% python3 -q
>>> import numpy as np
>>> np.set_printoptions(suppress=True, linewidth=120)
>>> E = np.diag(5 * np.array([-2, -1, -1])) + np.array([[1, -2, 2], [-2, -1, -1], [-2, -1, -2]])
>>> E
array([[-9, -2,  2],
       [-2, -6, -1],
       [-2, -1, -7]])
>>> x0 = np.array([2, 3, 5])
>>> rhs = E @ x0
>>> coef, lr = np.zeros(3), 1 / np.linalg.norm(E, 2) ** 2
>>> for i in range(200):
...     coef -= lr * E.T @ (E @ coef - rhs)
...     if i % 50 == 0: print(i, round(np.linalg.norm(E @ coef - rhs), 3))
... 
0 17.985
50 0.0
100 0.0
150 0.0
>>> coef.round(3)
array([2., 3., 5.])
>>> u, r1 = E[2], E[0]
>>> u @ u
np.int64(54)
>>> u @ r1
np.int64(6)
>>> pr = (u @ r1) / (u @ u) * u
>>> round((r1 - pr) @ u, 3)
np.float64(0.0)
>>> round(float(np.linalg.norm(u + r1) ** 2 + np.linalg.norm(u - r1) ** 2), 3)
286.0
>>> np.linalg.matrix_rank(np.outer(u, r1))
np.int64(1)
>>> pr.round(3)
array([-0.222, -0.111, -0.778])
>>> data = np.loadtxt("mat.csv", delimiter=",")
>>> data
array([[ 0.046,  1.957,  2.045],
       [-0.028,  2.047,  2.06 ],
       [ 0.06 ,  2.063,  2.066],
       [-0.033,  2.094,  1.967],
       [ 0.983,  0.975,  1.029],
       [ 0.949,  0.996,  0.963],
       [ 1.007,  0.912,  0.954],
       [ 1.085,  1.033,  1.056],
       [-1.034, -1.939,  0.14 ],
       [-0.989, -2.028,  0.053],
       [-0.993, -1.947,  0.12 ],
       [-0.991, -1.976,  0.033]])
>>> dist = np.linalg.norm(data[:, None] - data[None], axis=-1)
>>> dist.shape
(12, 12)
>>> np.unravel_index(dist.round(6).argmax(), dist.shape)
(np.int64(2), np.int64(9))
>>> np.flatnonzero(dist[6] < dist.mean() / 2)
array([4, 5, 6, 7])
>>> np.linalg.matrix_rank(dist ** 2)
np.int64(5)
>>> (dist + 1e9 * np.eye(12)).round(6).argmin(axis=1)
array([ 2,  2,  1,  1,  5,  4,  4,  4, 10, 11,  8,  9])
>>> np.round(np.linalg.norm(data - data.mean(axis=0), axis=1), 3)
array([1.896, 1.981, 1.998, 1.976, 1.161, 1.147, 1.152, 1.278, 2.669, 2.759, 2.667, 2.723])
>>> dist[:5, :5].round(3)
array([[0.   , 0.117, 0.109, 0.176, 1.695],
       [0.117, 0.   , 0.09 , 0.104, 1.798],
       [0.109, 0.09 , 0.   , 0.139, 1.764],
       [0.176, 0.104, 0.139, 0.   , 1.779],
       [1.695, 1.798, 1.764, 1.779, 0.   ]])
>>> x0 = np.array([6, -2, 7])
>>> rhs = data @ x0
>>> coef, lr = np.zeros(3), 1 / np.linalg.norm(data, 2) ** 2
>>> for i in range(50):
...     coef -= lr * data.T @ (data @ coef - rhs)
...     if i % 10 == 0: print(i, round(np.linalg.norm(data @ coef - rhs), 3))
... 
0 13.67
10 7.791
20 4.969
30 3.187
40 2.044
>>> coef.round(3)
array([ 5.294, -1.549,  6.657])
>>> m1 = np.array([[6, 2, 8], [2, 4, 0], [8, 0, 13]])
>>> m1
array([[ 6,  2,  8],
       [ 2,  4,  0],
       [ 8,  0, 13]])
>>> w, vecs = np.linalg.eigh(m1)
>>> x0 = np.array([-2, 3, 1])
>>> (np.sign(vecs[:, -1].round(6)) == np.sign(vecs[0, -1].round(6))).astype(int)
array([1, 1, 1])
>>> np.round(vecs * np.abs(w) @ vecs.T, 3) + 0
array([[ 6.,  2.,  8.],
       [ 2.,  4.,  0.],
       [ 8.,  0., 13.]])
>>> x0 @ m1 @ x0
np.int64(17)
>>> round(float(x0 @ m1 @ x0 / (x0 @ x0)), 3), round(w[0], 3), np.round(w[-1], 3)
(1.214, np.float64(0.047), np.float64(18.317))
>>> np.round(vecs * np.maximum(w, 0) @ vecs.T, 3) + 0
array([[ 6.,  2.,  8.],
       [ 2.,  4.,  0.],
       [ 8.,  0., 13.]])
>>> w, vecs = np.linalg.eig(m1)
>>> np.round(np.sort(np.linalg.eigvals(m1.T)), 3)
array([ 0.047,  4.636, 18.317])
>>> np.round(np.sort(np.linalg.eigvals(m1 @ m1)), 3)
array([  0.002,  21.494, 335.504])
>>> M = np.diag(5 * np.array([0, 7, -2])) + np.array([[0, 1, 0], [3, 0, 2], [1, 2, 0]])
>>> M
array([[  0,   1,   0],
       [  3,  35,   2],
       [  1,   2, -10]])
>>> np.abs(M).max()
np.int64(35)
>>> M[3]
Traceback (most recent call last):
  File "<python-input-47>", line 1, in <module>
    M[3]
    ~^^^
IndexError: index 3 is out of bounds for axis 0 with size 3
>>> np.round(M.mean(axis=0), 3)
array([ 1.333, 12.667, -2.667])
>>> M.shape
(3, 3)
>>> round(float(np.linalg.norm(M)), 3)
36.661
>>> M.sum(axis=1)
array([ 1, 40, -7])
>>> np.linalg.matrix_rank(M)
np.int64(3)
>>> np.round(np.linalg.svd(M, compute_uv=False), 3)
array([35.234, 10.126,  0.09 ])
>>> M - M[0]
array([[  0,   0,   0],
       [  3,  34,   2],
       [  1,   1, -10]])
>>> np.count_nonzero(M)
np.int64(7)
>>> np.einsum("ii->", M)
np.int64(25)
>>> np.round(np.poly(M), 3)
array([   1.,  -25., -357.,  -32.])
>>> np.kron(np.eye(2, dtype=int), M)
array([[  0,   1,   0,   0,   0,   0],
       [  3,  35,   2,   0,   0,   0],
       [  1,   2, -10,   0,   0,   0],
       [  0,   0,   0,   0,   1,   0],
       [  0,   0,   0,   3,  35,   2],
       [  0,   0,   0,   1,   2, -10]])
>>> np.einsum("ij,ji->", M, M)
np.int64(1339)
>>> u = np.array([0, 2, 2])
>>> other = M + np.outer(u, np.eye(3)[2])
>>> np.linalg.matrix_rank(other - M)
np.int64(1)
>>> np.linalg.matrix_rank(np.linalg.inv(other) - np.linalg.inv(M), tol=1e-8)
np.int64(1)
>>> other
array([[ 0.,  1.,  0.],
       [ 3., 35.,  4.],
       [ 1.,  2., -8.]])
>>> np.argsort(-np.linalg.norm(M, axis=0).round(6), kind="stable")[:3]
array([1, 2, 0])
>>> np.linalg.cond(M) > 100
np.True_
>>> np.round(np.linalg.norm(M, 2) / np.linalg.norm(M), 3)
np.float64(0.961)
>>> rng = np.random.default_rng(796)
>>> other = E + rng.integers(-2, 3, (3, 2)) @ rng.integers(-2, 3, (2, 3))
>>> other
array([[-7, -1,  0],
       [-5, -9,  2],
       [-2, -4, -7]])
>>> np.abs(other - E).sum(axis=1)
array([5, 9, 3])
>>> np.linalg.matrix_rank(other - E, tol=1e-8)
np.int64(2)
>>> A = np.loadtxt("run10.csv", delimiter=",")
>>> A.round(3)
array([[-2.581, -2.189, -3.68 ],
       [ 4.032, -0.387,  2.932],
       [ 4.119, -2.395,  1.515],
       [-0.16 ,  4.077,  2.889],
       [-1.099, -3.46 , -3.438],
       [ 2.176,  2.609,  3.668],
       [ 4.042, -0.425,  2.912],
       [-0.186,  4.086,  2.876],
       [-2.832,  4.054,  0.74 ],
       [-3.456, -0.974, -3.48 ],
       [-2.37 , -2.417, -3.68 ],
       [ 2.342, -4.233, -1.264],
       [ 4.185, -1.173,  2.472],
       [-0.849,  4.26 ,  2.475],
       [ 3.839,  0.182,  3.199],
       [ 4.068, -0.524,  2.859],
       [ 3.01 , -3.958, -0.527],
       [-1.933,  4.308,  1.645],
       [-3.487,  3.581, -0.133],
       [-2.126,  4.28 ,  1.471],
       [-2.458,  4.2  ,  1.146]])
>>> other = np.array([[3, 1, -2], [1, -3, -2], [-1, 0, -3]])
>>> np.linalg.matrix_rank(A @ other)
np.int64(2)
>>> np.vstack([A, other.T]).shape
(24, 3)
>>> cen = A - A.mean(axis=0)
>>> U, sigma, VT = np.linalg.svd(cen, full_matrices=False)
>>> sigma.round(3) + 0
array([16.383, 15.216,  0.   ])
>>> np.linalg.matrix_rank(cen)
np.int64(2)
>>> (np.sign(U[:, 0]) == np.sign(U[0, 0])).astype(int)
array([1, 1, 1, 0, 1, 0, 1, 0, 0, 0, 1, 1, 1, 0, 1, 1, 1, 0, 0, 0, 0])
>>> np.abs(VT[0]).argmax()
np.int64(1)
>>> np.round(VT[0] * np.sign(VT[0, np.abs(VT[0]).argmax()]), 3)
array([-0.547,  0.82 ,  0.17 ])
>>> K = np.loadtxt("out11.csv", delimiter=",")
>>> K
array([[-6., -6.,  5.],
       [-6., -6., -6.],
       [ 5., -6., -6.]])
>>> # equal to its transpose
>>> np.all(np.linalg.eigvalsh(K) > 0)
np.False_
>>> [round(float(np.linalg.det(K[:i, :i])), 2) + 0 for i in range(1, 4)]
[-6.0, 0.0, 726.0]
>>> feats = np.load("x.npy")
>>> feats
array([[ 0, -2,  1,  2],
       [ 2,  0,  0,  0],
       [-1,  0,  0, -9],
       [-2,  0,  9,  0]])
>>> other = np.array([[-8, 6, -3], [-6, -6, -3], [5, -2, 5]])
>>> other.T @ M.T
array([[  -6, -224,  -70],
       [  -6, -196,   14],
       [  -3, -104,  -59]])
>>> np.einsum("ij->j", M)
array([ 4, 38, -8])
>>> x0 = np.array([-9, 5, -1, 8])
>>> rhs = feats @ x0
>>> rhs
array([  5, -18, -63,   9])
>>> np.round(np.linalg.solve(feats, feats[:, 0]), 3)
array([ 1., -0.,  0., -0.])
>>> np.round(np.linalg.solve(feats, rhs + feats[:, 1]), 3)
array([-9.,  6., -1.,  8.])
>>> np.round(np.linalg.solve(feats.T, feats[3]), 3)
array([-0.,  0., -0.,  1.])
>>> np.round(np.linalg.solve(feats, rhs), 3)
array([-9.,  5., -1.,  8.])
>>> u = np.array([3, 0, 1, -3])
>>> other = feats + np.outer(u, np.eye(4)[0])
>>> np.linalg.matrix_rank(np.linalg.inv(other) - np.linalg.inv(feats), tol=1e-8)
np.int64(1)
>>> other
array([[ 3., -2.,  1.,  2.],
       [ 2.,  0.,  0.,  0.],
       [ 0.,  0.,  0., -9.],
       [-5.,  0.,  9.,  0.]])
>>> np.linalg.matrix_rank(other - feats)
np.int64(1)
>>> x0 = np.array([2, 1, 1, 1])
>>> rhs = other @ x0
>>> coef, lr = np.zeros(4), 1 / np.linalg.norm(other, 2) ** 2
>>> for i in range(20):
...     coef -= lr * other.T @ (other @ coef - rhs)
...     if i % 5 == 0: print(i, round(np.linalg.norm(other @ coef - rhs), 3))
... 
0 5.417
5 2.734
10 1.866
15 1.572
>>> coef.round(3)
array([ 1.283, -0.45 ,  0.588,  0.993])
>>> np.round(np.linalg.cond(other), 3)
np.float64(11.914)
